$ python3 -q
>>> import numpy as np
>>> from numpy import linalg as LA
>>> np.set_printoptions(suppress=True, linewidth=120)
>>> def tidy(a):
...     return np.round(a, 1) + 0
... 
>>> A = np.load("test1.npy")
>>> print(tidy(A))
[[ 2.7  0.2  0.1  0.4  0.1 -0.1 -0.2  0.1]
 [ 0.2  2.1 -0.5  0.   0.   0.   0.1 -0.2]
 [ 0.1 -0.5  2.2 -0.4  0.7  0.1  0.1 -0.4]
 [ 0.4  0.  -0.4  1.6  0.5 -0.1  0.1  0.2]
 [ 0.1  0.   0.7  0.5  1.8  0.  -0.5  0.2]
 [-0.1  0.   0.1 -0.1  0.   2.6 -0.2  0.7]
 [-0.2  0.1  0.1  0.1 -0.5 -0.2  0.5  0.1]
 [ 0.1 -0.2 -0.4  0.2  0.2  0.7  0.1  1.5]]
>>> rank = LA.matrix_rank(A)
>>> print(rank)
7
>>> null = LA.svd(A)[2][rank:].T
>>> print(null.shape)
(8, 1)
>>> print([int(LA.matrix_rank(A[:i])) for i in range(1, len(A) + 1)])
[1, 2, 3, 4, 5, 6, 7, 7]
>>> print(tidy(A @ null))
[[0.]
 [0.]
 [0.]
 [0.]
 [0.]
 [0.]
 [0.]
 [0.]]
>>> print(tidy(null[:, 0] / null[np.abs(null[:, 0]).round(6).argmax(), 0]))
[ 0.1 -0.2 -0.4 -0.3  0.6  0.2  1.  -0.3]
>>> left, sigma, vt = LA.svd(A)
>>> V = vt[:(sigma > 1e-8).sum()]
>>> rng = np.random.default_rng(761)
>>> vec = A[0] + -2 * A[1] + rng.integers(2) * np.eye(8)[6]
>>> print(tidy(vec))
[ 2.3 -4.   1.2  0.4  0.1 -0.1  0.7  0.5]
>>> print(LA.matrix_rank(np.vstack([A, vec])))
8
>>> print(np.allclose(V.T @ V @ vec, vec))
False
>>> print(tidy(V.T @ V))
[[ 1.   0.   0.   0.   0.   0.  -0.1  0. ]
 [ 0.   1.   0.   0.   0.1  0.   0.1  0. ]
 [ 0.   0.   0.9 -0.1  0.1  0.   0.2 -0.1]
 [ 0.   0.  -0.1  0.9  0.1  0.   0.2 -0.1]
 [ 0.   0.1  0.1  0.1  0.8 -0.1 -0.3  0.1]
 [ 0.   0.   0.   0.  -0.1  1.  -0.1  0. ]
 [-0.1  0.1  0.2  0.2 -0.3 -0.1  0.5  0.2]
 [ 0.   0.  -0.1 -0.1  0.1  0.   0.2  0.9]]
>>> w, V = LA.eigh(A)
>>> vec = np.array([-4, 9, -5, -8, 9, -7, 3, 2])
>>> print(tidy(np.abs(A).sum(axis=1).max()), tidy(np.abs(w).max()))
4.6 3.0
>>> print(tidy(V * np.abs(w) @ V.T))
[[ 2.7  0.2  0.1  0.4  0.1 -0.1 -0.2  0.1]
 [ 0.2  2.1 -0.5  0.   0.   0.   0.1 -0.2]
 [ 0.1 -0.5  2.2 -0.4  0.7  0.1  0.1 -0.4]
 [ 0.4  0.  -0.4  1.6  0.5 -0.1  0.1  0.2]
 [ 0.1  0.   0.7  0.5  1.8  0.  -0.5  0.2]
 [-0.1  0.   0.1 -0.1  0.   2.6 -0.2  0.7]
 [-0.2  0.1  0.1  0.1 -0.5 -0.2  0.5  0.1]
 [ 0.1 -0.2 -0.4  0.2  0.2  0.7  0.1  1.5]]
>>> print(tidy(vec @ A @ vec))
488.1
>>> print(tidy(LA.eigvalsh(A[1:, 1:])))
[0.  1.  1.  2.  2.3 3.  3. ]
>>> print(tidy(V * np.maximum(w, 0) @ V.T))
[[ 2.7  0.2  0.1  0.4  0.1 -0.1 -0.2  0.1]
 [ 0.2  2.1 -0.5  0.   0.   0.   0.1 -0.2]
 [ 0.1 -0.5  2.2 -0.4  0.7  0.1  0.1 -0.4]
 [ 0.4  0.  -0.4  1.6  0.5 -0.1  0.1  0.2]
 [ 0.1  0.   0.7  0.5  1.8  0.  -0.5  0.2]
 [-0.1  0.   0.1 -0.1  0.   2.6 -0.2  0.7]
 [-0.2  0.1  0.1  0.1 -0.5 -0.2  0.5  0.1]
 [ 0.1 -0.2 -0.4  0.2  0.2  0.7  0.1  1.5]]
>>> X = np.load("a.npy")
>>> print(X)
[[ 7. -6. -2. -6.  0.  2. -4.  0.  2.]
 [-6. 12.  3.  9.  0. -3.  6.  0. -3.]
 [-2.  3.  4.  3.  0. -1.  2.  0. -1.]
 [-6.  9.  3. 12.  0. -3.  6.  0. -3.]
 [ 0.  0.  0.  0.  3.  0.  0.  0.  0.]
 [ 2. -3. -1. -3.  0.  4. -2.  0.  1.]
 [-4.  6.  2.  6.  0. -2.  7.  0. -2.]
 [ 0.  0.  0.  0.  0.  0.  0.  3.  0.]
 [ 2. -3. -1. -3.  0.  1. -2.  0.  4.]]
>>> lab = rng.permutation(9)
>>> B = X[:, lab] * rng.choice([-1, 1], 9)
>>> print(B)
[[ -0.  -6.   6.  -2.   7.   2.   2.  -4.  -0.]
 [ -0.   9. -12.   3.  -6.  -3.  -3.   6.  -0.]
 [ -0.   3.  -3.   1.  -2.  -4.  -1.   2.  -0.]
 [ -0.  12.  -9.   3.  -6.  -3.  -3.   6.  -0.]
 [ -0.   0.  -0.  -0.   0.  -0.   0.   0.  -3.]
 [ -0.  -3.   3.  -4.   2.   1.   1.  -2.  -0.]
 [ -0.   6.  -6.   2.  -4.  -2.  -2.   7.  -0.]
 [ -3.   0.  -0.  -0.   0.  -0.   0.   0.  -0.]
 [ -0.  -3.   3.  -1.   2.   1.   4.  -2.  -0.]]
>>> left, _, vt = LA.svd(X.T @ B)
>>> print(lab)
[7 3 1 5 0 2 8 6 4]
>>> K = np.load("layer4.npy")
>>> print(K)
[[3 0 2 1 3 2 0 0 2]
 [3 1 0 3 0 1 1 2 2]
 [0 0 2 3 3 0 3 1 3]
 [2 0 2 3 0 0 0 3 1]
 [0 0 0 3 1 2 0 0 1]
 [0 2 1 0 2 0 2 3 0]
 [0 2 0 2 0 2 2 3 3]
 [1 0 3 0 2 3 2 2 0]
 [3 3 1 0 0 3 1 0 3]
 [1 3 0 3 3 2 3 0 3]]
>>> P = K @ LA.solve(K.T @ K, K.T)
>>> print(tidy(np.diag(P)))
[1.  0.9 0.9 0.9 0.8 0.9 0.9 1.  0.9 0.8]
>>> print(np.trace(P))
9.0
>>> print(tidy(LA.eigvalsh(P)))
[0. 1. 1. 1. 1. 1. 1. 1. 1. 1.]
>>> print(tidy(P))
[[ 1.   0.   0.   0.   0.1  0.1  0.   0.   0.  -0.1]
 [ 0.   0.9 -0.1  0.1 -0.1 -0.1  0.1  0.  -0.1  0.1]
 [ 0.  -0.1  0.9  0.1 -0.1 -0.1  0.1  0.  -0.1  0.1]
 [ 0.   0.1  0.1  0.9  0.1  0.1 -0.1  0.   0.1 -0.1]
 [ 0.1 -0.1 -0.1  0.1  0.8 -0.2  0.1  0.1 -0.1  0.2]
 [ 0.1 -0.1 -0.1  0.1 -0.2  0.9  0.1  0.  -0.1  0.2]
 [ 0.   0.1  0.1 -0.1  0.1  0.1  0.9  0.   0.1 -0.1]
 [ 0.   0.   0.   0.   0.1  0.   0.   1.   0.  -0.1]
 [ 0.  -0.1 -0.1  0.1 -0.1 -0.1  0.1  0.   0.9  0.1]
 [-0.1  0.1  0.1 -0.1  0.2  0.2 -0.1 -0.1  0.1  0.8]]
>>> print(LA.matrix_rank(np.eye(10) - P))
1
>>> print(tidy(P.ravel(order="F")))
[ 1.   0.   0.   0.   0.1  0.1  0.   0.   0.  -0.1  0.   0.9 -0.1  0.1 -0.1 -0.1  0.1  0.  -0.1  0.1  0.  -0.1  0.9
  0.1 -0.1 -0.1  0.1  0.  -0.1  0.1  0.   0.1  0.1  0.9  0.1  0.1 -0.1  0.   0.1 -0.1  0.1 -0.1 -0.1  0.1  0.8 -0.2
  0.1  0.1 -0.1  0.2  0.1 -0.1 -0.1  0.1 -0.2  0.9  0.1  0.  -0.1  0.2  0.   0.1  0.1 -0.1  0.1  0.1  0.9  0.   0.1
 -0.1  0.   0.   0.   0.   0.1  0.   0.   1.   0.  -0.1  0.  -0.1 -0.1  0.1 -0.1 -0.1  0.1  0.   0.9  0.1 -0.1  0.1
  0.1 -0.1  0.2  0.2 -0.1 -0.1  0.1  0.8]
>>> print(tidy(P.reshape(-1, 2)))
[[ 1.   0. ]
 [ 0.   0. ]
 [ 0.1  0.1]
 [ 0.   0. ]
 [ 0.  -0.1]
 [ 0.   0.9]
 [-0.1  0.1]
 [-0.1 -0.1]
 [ 0.1  0. ]
 [-0.1  0.1]
 [ 0.  -0.1]
 [ 0.9  0.1]
 [-0.1 -0.1]
 [ 0.1  0. ]
 [-0.1  0.1]
 [ 0.   0.1]
 [ 0.1  0.9]
 [ 0.1  0.1]
 [-0.1  0. ]
 [ 0.1 -0.1]
 [ 0.1 -0.1]
 [-0.1  0.1]
 [ 0.8 -0.2]
 [ 0.1  0.1]
 [-0.1  0.2]
 [ 0.1 -0.1]
 [-0.1  0.1]
 [-0.2  0.9]
 [ 0.1  0. ]
 [-0.1  0.2]
 [ 0.   0.1]
 [ 0.1 -0.1]
 [ 0.1  0.1]
 [ 0.9  0. ]
 [ 0.1 -0.1]
 [ 0.   0. ]
 [ 0.   0. ]
 [ 0.1  0. ]
 [ 0.   1. ]
 [ 0.  -0.1]
 [ 0.  -0.1]
 [-0.1  0.1]
 [-0.1 -0.1]
 [ 0.1  0. ]
 [ 0.9  0.1]
 [-0.1  0.1]
 [ 0.1 -0.1]
 [ 0.2  0.2]
 [-0.1 -0.1]
 [ 0.1  0.8]]
>>> print(tidy(P.reshape(2, -1)))
[[ 1.   0.   0.   0.   0.1  0.1  0.   0.   0.  -0.1  0.   0.9 -0.1  0.1 -0.1 -0.1  0.1  0.  -0.1  0.1  0.  -0.1  0.9
   0.1 -0.1 -0.1  0.1  0.  -0.1  0.1  0.   0.1  0.1  0.9  0.1  0.1 -0.1  0.   0.1 -0.1  0.1 -0.1 -0.1  0.1  0.8 -0.2
   0.1  0.1 -0.1  0.2]
 [ 0.1 -0.1 -0.1  0.1 -0.2  0.9  0.1  0.  -0.1  0.2  0.   0.1  0.1 -0.1  0.1  0.1  0.9  0.   0.1 -0.1  0.   0.   0.
   0.   0.1  0.   0.   1.   0.  -0.1  0.  -0.1 -0.1  0.1 -0.1 -0.1  0.1  0.   0.9  0.1 -0.1  0.1  0.1 -0.1  0.2  0.2
  -0.1 -0.1  0.1  0.8]]
>>> t3 = P.reshape(10, 2, -1)
>>> print(tidy(t3.sum(axis=1)))
[[ 1.   0.   0.   0.   0. ]
 [-0.1  1.   0.   0.   0. ]
 [-0.1  0.   1.   0.   0. ]
 [ 0.1  0.   0.   1.   0. ]
 [-0.1  0.  -0.1  0.   1. ]
 [ 0.9  0.  -0.1  0.   0. ]
 [ 0.1  1.   0.   0.   0. ]
 [ 0.   0.   1.   0.   0. ]
 [-0.1  0.   0.   1.   0. ]
 [ 0.1  0.   0.1  0.   1. ]]
>>> print(np.einsum("ihd,jhd->hij", t3, t3).shape)
(2, 10, 10)
>>> print(tidy(t3[:, 0]))
[[ 1.   0.   0.   0.   0.1]
 [ 0.   0.9 -0.1  0.1 -0.1]
 [ 0.  -0.1  0.9  0.1 -0.1]
 [ 0.   0.1  0.1  0.9  0.1]
 [ 0.1 -0.1 -0.1  0.1  0.8]
 [ 0.1 -0.1 -0.1  0.1 -0.2]
 [ 0.   0.1  0.1 -0.1  0.1]
 [ 0.   0.   0.   0.   0.1]
 [ 0.  -0.1 -0.1  0.1 -0.1]
 [-0.1  0.1  0.1 -0.1  0.2]]
>>> print(tidy(np.swapaxes(t3, 1, 2)[1]))
[[ 0.  -0.1]
 [ 0.9  0.1]
 [-0.1  0. ]
 [ 0.1 -0.1]
 [-0.1  0.1]]
